% python3 -q
>>> import numpy as np
>>> import numpy.linalg as la
>>> np.set_printoptions(precision=2, suppress=True, linewidth=100)
>>> W0 = np.loadtxt("mat.csv", delimiter=",")
>>> W0
array([[ 0.66, -1.03, -0.55,  1.45, -0.48,  0.14,  2.2 ],
       [ 1.33,  1.12,  0.54, -0.9 ,  1.01,  1.71,  0.97],
       [ 1.77, -0.9 ,  1.04,  1.05,  1.13, -0.61, -1.11],
       [-0.66,  1.63,  1.06,  0.74,  0.83, -1.58,  1.03],
       [-0.88,  0.75, -0.17,  2.06,  0.3 ,  1.62, -0.82],
       [-0.22, -0.29,  2.38,  0.04, -1.69,  0.58,  0.09],
       [ 1.55,  1.6 , -0.72,  0.44, -1.67, -0.49, -0.53]])
>>> round(W0[:, 2] @ W0[:, 1], 2)
np.float64(0.0)
>>> print(la.norm(W0, axis=0))
[3. 3. 3. 3. 3. 3. 3.]
>>> np.round(W0.T @ W0, 2) + 0
array([[9., 0., 0., 0., 0., 0., 0.],
       [0., 9., 0., 0., 0., 0., 0.],
       [0., 0., 9., 0., 0., 0., 0.],
       [0., 0., 0., 9., 0., 0., 0.],
       [0., 0., 0., 0., 9., 0., 0.],
       [0., 0., 0., 0., 0., 9., 0.],
       [0., 0., 0., 0., 0., 0., 9.]])
>>> out = W0 / np.sqrt((W0 ** 2).mean(axis=1, keepdims=True))
>>> print(la.norm(out, axis=1))
[2.65 2.65 2.65 2.65 2.65 2.65 2.65]
>>> la.matrix_rank(W0 - W0.mean(axis=1, keepdims=True))
np.int64(6)
>>> x = np.array([2, 1, 3, 3, 3, 3, 2])
>>> rhs = W0 @ x
>>> rhs
array([ 6.36, 12.83,  8.26,  5.52,  8.75,  3.35, -3.69])
>>> la.solve(W0, rhs)
array([2., 1., 3., 3., 3., 3., 2.])
>>> la.solve(W0, rhs + W0[:, 4])
array([2., 1., 3., 3., 4., 3., 2.])
>>> u, r1 = W0[1], W0[4]
>>> np.round(u @ r1, 2)
np.float64(-0.0)
>>> p = (u @ r1) / (u @ u) * u
>>> print(p.round(2) + 0)
[0. 0. 0. 0. 0. 0. 0.]
>>> np.round(la.norm(u + r1) ** 2 + la.norm(u - r1) ** 2, 2)
np.float64(36.0)
>>> data = np.loadtxt("out4.csv", delimiter=",")
>>> data
array([[0.25, 0.  , 0.  , 0.  , 0.  , 0.25, 0.25, 0.  , 0.  , 0.25, 0.  , 0.  ],
       [0.2 , 0.2 , 0.  , 0.2 , 0.  , 0.  , 0.  , 0.2 , 0.  , 0.2 , 0.  , 0.  ],
       [0.  , 0.25, 0.25, 0.  , 0.  , 0.  , 0.  , 0.25, 0.25, 0.  , 0.  , 0.  ],
       [0.25, 0.  , 0.  , 0.25, 0.  , 0.  , 0.  , 0.25, 0.  , 0.25, 0.  , 0.  ],
       [0.25, 0.25, 0.25, 0.  , 0.25, 0.  , 0.  , 0.  , 0.  , 0.  , 0.  , 0.  ],
       [0.25, 0.  , 0.25, 0.  , 0.  , 0.25, 0.  , 0.  , 0.  , 0.  , 0.25, 0.  ],
       [0.  , 0.25, 0.  , 0.  , 0.  , 0.  , 0.5 , 0.  , 0.25, 0.  , 0.  , 0.  ],
       [0.  , 0.  , 0.  , 0.  , 0.  , 0.  , 0.25, 0.5 , 0.25, 0.  , 0.  , 0.  ],
       [0.  , 0.  , 0.  , 0.  , 0.25, 0.25, 0.  , 0.25, 0.25, 0.  , 0.  , 0.  ],
       [0.17, 0.  , 0.  , 0.17, 0.  , 0.17, 0.17, 0.  , 0.  , 0.33, 0.  , 0.  ],
       [0.  , 0.17, 0.17, 0.17, 0.  , 0.  , 0.  , 0.  , 0.17, 0.17, 0.17, 0.  ],
       [0.5 , 0.  , 0.  , 0.  , 0.  , 0.  , 0.  , 0.  , 0.  , 0.  , 0.  , 0.5 ]])
>>> x = np.array([2, -1, -1, -2, 2, 0, 1, -2, -2, 1, -2, -2])
>>> h = np.maximum(data @ x, 0)
>>> data.T @ h
array([0.46, 0.12, 0.12, 0.08, 0.12, 0.33, 0.33, 0.  , 0.  , 0.42, 0.  , 0.  ])
>>> np.maximum(data @ x, 0) - np.maximum(-data @ x, 0)
array([ 1.  , -0.4 , -1.5 , -0.25,  0.5 , -0.25, -0.25, -1.25, -0.5 ,  0.5 , -1.17,  0.  ])
>>> data * (h > 1e-9)[:, None]
array([[0.25, 0.  , 0.  , 0.  , 0.  , 0.25, 0.25, 0.  , 0.  , 0.25, 0.  , 0.  ],
       [0.  , 0.  , 0.  , 0.  , 0.  , 0.  , 0.  , 0.  , 0.  , 0.  , 0.  , 0.  ],
       [0.  , 0.  , 0.  , 0.  , 0.  , 0.  , 0.  , 0.  , 0.  , 0.  , 0.  , 0.  ],
       [0.  , 0.  , 0.  , 0.  , 0.  , 0.  , 0.  , 0.  , 0.  , 0.  , 0.  , 0.  ],
       [0.25, 0.25, 0.25, 0.  , 0.25, 0.  , 0.  , 0.  , 0.  , 0.  , 0.  , 0.  ],
       [0.  , 0.  , 0.  , 0.  , 0.  , 0.  , 0.  , 0.  , 0.  , 0.  , 0.  , 0.  ],
       [0.  , 0.  , 0.  , 0.  , 0.  , 0.  , 0.  , 0.  , 0.  , 0.  , 0.  , 0.  ],
       [0.  , 0.  , 0.  , 0.  , 0.  , 0.  , 0.  , 0.  , 0.  , 0.  , 0.  , 0.  ],
       [0.  , 0.  , 0.  , 0.  , 0.  , 0.  , 0.  , 0.  , 0.  , 0.  , 0.  , 0.  ],
       [0.17, 0.  , 0.  , 0.17, 0.  , 0.17, 0.17, 0.  , 0.  , 0.33, 0.  , 0.  ],
       [0.  , 0.  , 0.  , 0.  , 0.  , 0.  , 0.  , 0.  , 0.  , 0.  , 0.  , 0.  ],
       [0.  , 0.  , 0.  , 0.  , 0.  , 0.  , 0.  , 0.  , 0.  , 0.  , 0.  , 0.  ]])
>>> h
array([1. , 0. , 0. , 0. , 0.5, 0. , 0. , 0. , 0. , 0.5, 0. , 0. ])
>>> x = np.array([3, 0, 1, -3, 2, 0, 0, -2, 2, 0, 3, -3])
>>> (data @ x).argmax()
np.int64(5)
>>> print(data @ np.eye(12)[6])
[0.25 0.   0.   0.   0.   0.   0.5  0.25 0.   0.17 0.   0.  ]
>>> data @ np.ones(12)
array([1., 1., 1., 1., 1., 1., 1., 1., 1., 1., 1., 1.])
>>> np.sign((data @ x).round(6))
array([ 1., -1.,  1., -1.,  1.,  1.,  1., -1.,  1.,  0.,  1.,  0.])
>>> np.einsum("ij,j->i", data, x)
array([ 0.75, -0.4 ,  0.25, -0.5 ,  1.5 ,  1.75,  0.5 , -0.5 ,  0.5 ,  0.  ,  0.5 ,  0.  ])
>>> np.sort(np.abs(la.eigvals(data)))[::-1]
array([1.  , 0.59, 0.5 , 0.43, 0.43, 0.39, 0.24, 0.24, 0.19, 0.19, 0.09, 0.09])
>>> np.round(la.matrix_power(data, 100), 2) + 0
array([[0.11, 0.09, 0.05, 0.05, 0.04, 0.1 , 0.16, 0.15, 0.13, 0.09, 0.03, 0.  ],
       [0.11, 0.09, 0.05, 0.05, 0.04, 0.1 , 0.16, 0.15, 0.13, 0.09, 0.03, 0.  ],
       [0.11, 0.09, 0.05, 0.05, 0.04, 0.1 , 0.16, 0.15, 0.13, 0.09, 0.03, 0.  ],
       [0.11, 0.09, 0.05, 0.05, 0.04, 0.1 , 0.16, 0.15, 0.13, 0.09, 0.03, 0.  ],
       [0.11, 0.09, 0.05, 0.05, 0.04, 0.1 , 0.16, 0.15, 0.13, 0.09, 0.03, 0.  ],
       [0.11, 0.09, 0.05, 0.05, 0.04, 0.1 , 0.16, 0.15, 0.13, 0.09, 0.03, 0.  ],
       [0.11, 0.09, 0.05, 0.05, 0.04, 0.1 , 0.16, 0.15, 0.13, 0.09, 0.03, 0.  ],
       [0.11, 0.09, 0.05, 0.05, 0.04, 0.1 , 0.16, 0.15, 0.13, 0.09, 0.03, 0.  ],
       [0.11, 0.09, 0.05, 0.05, 0.04, 0.1 , 0.16, 0.15, 0.13, 0.09, 0.03, 0.  ],
       [0.11, 0.09, 0.05, 0.05, 0.04, 0.1 , 0.16, 0.15, 0.13, 0.09, 0.03, 0.  ],
       [0.11, 0.09, 0.05, 0.05, 0.04, 0.1 , 0.16, 0.15, 0.13, 0.09, 0.03, 0.  ],
       [0.11, 0.09, 0.05, 0.05, 0.04, 0.1 , 0.16, 0.15, 0.13, 0.09, 0.03, 0.  ]])
>>> p = np.eye(12)[0]
>>> for _ in range(6):
...     p = p @ data
...     print(p.round(2))
... 
[0.25 0.   0.   0.   0.   0.25 0.25 0.   0.   0.25 0.   0.  ]
[0.17 0.06 0.06 0.04 0.   0.17 0.23 0.   0.06 0.15 0.06 0.  ]
[0.13 0.1  0.07 0.06 0.02 0.12 0.18 0.05 0.1  0.12 0.05 0.  ]
[0.12 0.09 0.06 0.06 0.03 0.11 0.16 0.1  0.11 0.12 0.04 0.  ]
[0.12 0.09 0.06 0.06 0.03 0.1  0.15 0.13 0.11 0.11 0.03 0.  ]
[0.12 0.08 0.05 0.06 0.04 0.1  0.16 0.14 0.12 0.1  0.03 0.  ]
